% ipython --no-banner

In [1]: import numpy as np

In [2]: np.set_printoptions(precision=1, suppress=True, linewidth=160)

In [3]: A = np.load("dump.npy")

In [4]: A
Out[4]: 
array([[-3.,  4.,  3., -1., -5.,  0.,  3.,  0.,  2.,  2.,  1.,  5.],
       [ 2.,  0.,  4.,  2.,  2., -5.,  1.,  1., -4.,  3.,  8.,  2.],
       [ 1.,  1., -5.,  0.,  3.,  3.,  5., -5.,  2.,  7.,  8.,  9.],
       [ 3.,  2., -2.,  1.,  2., -5.,  1.,  3.,  4.,  0.,  6.,  6.],
       [ 5., -3.,  2.,  1., -1.,  2., -3.,  2., -1.,  0.,  9.,  5.],
       [-1., -2.,  1.,  1.,  2.,  2.,  5.,  4.,  3.,  4.,  8.,  5.],
       [ 1.,  0.,  1.,  1.,  2.,  4.,  1., -3., -3.,  4.,  7.,  4.],
       [ 0., -1.,  4., -3., -5., -1., -2.,  5., -3.,  6.,  8.,  7.],
       [ 4.,  2., -5.,  1., -2.,  0., -5.,  0.,  1.,  5.,  7.,  2.],
       [ 0.,  0.,  0.,  0.,  0.,  0.,  0.,  0.,  0.,  2., -3.,  1.],
       [ 0.,  0.,  0.,  0.,  0.,  0.,  0.,  0.,  0., -1.,  0.,  3.],
       [ 0.,  0.,  0.,  0.,  0.,  0.,  0.,  0.,  0., -1.,  1., -2.]])

In [5]: A2 = np.inv(A)
AttributeError: module 'numpy' has no attribute 'inv'


In [6]: A2 = np.linalg.inv(A)

In [7]: np.round(np.linalg.inv(A2), 1) + 0
Out[7]: 
array([[-3.,  4.,  3., -1., -5.,  0.,  3.,  0.,  2.,  2.,  1.,  5.],
       [ 2.,  0.,  4.,  2.,  2., -5.,  1.,  1., -4.,  3.,  8.,  2.],
       [ 1.,  1., -5.,  0.,  3.,  3.,  5., -5.,  2.,  7.,  8.,  9.],
       [ 3.,  2., -2.,  1.,  2., -5.,  1.,  3.,  4.,  0.,  6.,  6.],
       [ 5., -3.,  2.,  1., -1.,  2., -3.,  2., -1.,  0.,  9.,  5.],
       [-1., -2.,  1.,  1.,  2.,  2.,  5.,  4.,  3.,  4.,  8.,  5.],
       [ 1.,  0.,  1.,  1.,  2.,  4.,  1., -3., -3.,  4.,  7.,  4.],
       [ 0., -1.,  4., -3., -5., -1., -2.,  5., -3.,  6.,  8.,  7.],
       [ 4.,  2., -5.,  1., -2.,  0., -5.,  0.,  1.,  5.,  7.,  2.],
       [ 0.,  0.,  0.,  0.,  0.,  0.,  0.,  0.,  0.,  2., -3.,  1.],
       [ 0.,  0.,  0.,  0.,  0.,  0.,  0.,  0.,  0., -1.,  0.,  3.],
       [ 0.,  0.,  0.,  0.,  0.,  0.,  0.,  0.,  0., -1.,  1., -2.]])

In [8]: (np.abs(A2) > 1e-9).astype(int)
Out[8]: 
array([[1, 1, 1, 1, 1, 1, 1, 1, 1, 1, 1, 1],
       [1, 1, 1, 1, 1, 1, 1, 1, 1, 1, 1, 1],
       [1, 1, 1, 1, 1, 1, 1, 1, 1, 1, 1, 1],
       [1, 1, 1, 1, 1, 1, 1, 1, 1, 1, 1, 1],
       [1, 1, 1, 1, 1, 1, 1, 1, 1, 1, 1, 1],
       [1, 1, 1, 1, 1, 1, 1, 1, 1, 1, 1, 1],
       [1, 1, 1, 1, 1, 1, 1, 1, 1, 1, 1, 1],
       [1, 1, 1, 1, 1, 1, 1, 1, 1, 1, 1, 1],
       [1, 1, 1, 1, 1, 1, 1, 1, 1, 1, 1, 1],
       [0, 0, 0, 0, 0, 0, 0, 0, 0, 1, 1, 1],
       [0, 0, 0, 0, 0, 0, 0, 0, 0, 1, 1, 1],
       [0, 0, 0, 0, 0, 0, 0, 0, 0, 1, 1, 1]])

In [9]: np.allclose(A2, A.T)
Out[9]: False

In [10]: data = np.load("m.npy")

In [11]: data
Out[11]: 
array([[-1.5,  0.2, -4.5,  0.4, -0.1, -5. ,  3.6],
       [ 0.4, -1.8,  5.9, -0.7,  1.6, -5.3, -0.8],
       [ 0.7,  1.5, -2.2, -1. , -1.3, -4.5,  5.1],
       [ 2.9,  0.7, -0.7,  2.5, -1.3, -1. , -6. ],
       [ 0.5,  2.2, -1.9,  0.2, -0.9, -4.5,  2.4],
       [-0.2,  1.1, -2. , -2.3, -1. , -2.8,  4.9],
       [ 1.1,  1. ,  4.4, -0.4,  2.7, -3.7,  0.3],
       [ 0.3,  0.1, -2.1, -0.7, -1.8, -5.8,  3.5],
       [ 2.3,  0. ,  4.4, -1.9,  2. , -5.6, -1.1],
       [ 1.4, -0.3,  3.6, -0.5,  1.9, -6.3,  1.1],
       [ 0.9,  2.8, -2.7,  1.4, -0.6, -4.9,  2.7],
       [ 2. ,  1. ,  3.9,  0.4,  0.9, -3.5,  0.4],
       [ 4.5,  1.3, -2.3,  0.5, -1.2,  1.3, -6.9],
       [ 3.4,  2.2, -1.4,  1. , -1.7, -3.1, -4.7],
       [ 4. , -0.1,  4.9,  1.1,  0.8, -5.2, -2.5],
       [ 2.9,  2. , -2.3,  2. , -0.5, -0.1, -5.3],
       [ 2.4,  0.6,  4.5, -0.5,  1.2, -5.6, -1.1],
       [ 0.3,  1.4, -1.5,  0. , -1.8, -5.5,  3.5],
       [ 2.7, -0.9,  3.7, -0.1,  0.6, -5.3, -0.9],
       [ 2.1,  0.5,  1.7, -2.4,  3.8, -4.6, -1. ],
       [ 2.6, -0.1,  5.2, -1.9,  1. , -4.5, -0.6],
       [ 1. , -0.2, -3.1, -0.4, -0.4, -4.6,  3.7],
       [ 4.8,  3.3, -0.6,  2.9, -1.3,  0.4, -5.3],
       [ 0.8,  1.5,  5.7, -0.6,  1.5, -4.4, -0.7],
       [-1.6,  0.8, -2.9, -1.2, -0.8, -5.5,  3.1],
       [ 3.3,  2. , -2.5,  0.7, -0.4,  1.7, -8. ],
       [ 1. ,  0.9, -0.7, -1. ,  0.6, -3.4,  4.5],
       [ 4.2,  1.4, -2. ,  1.4, -5. , -0.2, -4.9],
       [ 0.6,  0.8, -2.7, -1.2, -1. , -5.5,  3.4],
       [ 2.5,  0.6,  3.8, -1.7,  1.5, -6.5, -2. ],
       [ 1.9, -1.4,  4.6,  0.4,  2.3, -6.7, -0.5],
       [ 3.1,  1.7,  4.8, -1.4,  2.5, -4.3, -1.4],
       [ 1.2,  2.7, -1.6,  0.2, -1.5, -4.1,  3.6]])

In [12]: vec = np.array([2, 1, -1, -2, 0, 2, -2])

In [13]: y = data @ vec

In [14]: np.round(np.linalg.solve(data.T @ data, data.T @ y), 1) + 0
Out[14]: array([ 2.,  1., -1., -2.,  0.,  2., -2.])

In [15]: np.round(np.linalg.lstsq(data, y)[0], 1) + 0
Out[15]: array([ 2.,  1., -1., -2.,  0.,  2., -2.])

In [16]: rng = np.random.default_rng(363228)

In [17]: y = y + 0.1 * rng.normal(size=33)

In [18]: y
Out[18]: 
array([-16.3, -14.7, -12.1,  12.2,  -9.1,  -8.1,  -8.4, -14.3,  -5. , -14.9, -10.6,  -7.5,  28. ,  11.4,  -4.7,  16.5,  -7.2, -14.5,  -7.9,   0.7,  -4.1,
       -10.7,  19. ,  -8.7, -14.4,  29. , -10.3,  18.4, -10.6,  -4. , -15.3,   0.2,  -9.2])

In [19]: coef, *_ = np.linalg.lstsq(data, y)

In [20]: np.round(data.T @ (y - data @ coef), 1) + 0
Out[20]: array([0., 0., 0., 0., 0., 0., 0.])

In [21]: [round(float(np.linalg.norm(np.linalg.solve(data.T @ data + lam * np.eye(7), data.T @ y))), 2) for lam in (0, 1, 10, 100)]
Out[21]: [4.24, 4.17, 3.69, 2.59]

In [22]: coef.round(1) + 0
Out[22]: array([ 2.,  1., -1., -2.,  0.,  2., -2.])

In [23]: coef.round()
Out[23]: array([ 2.,  1., -1., -2.,  0.,  2., -2.])
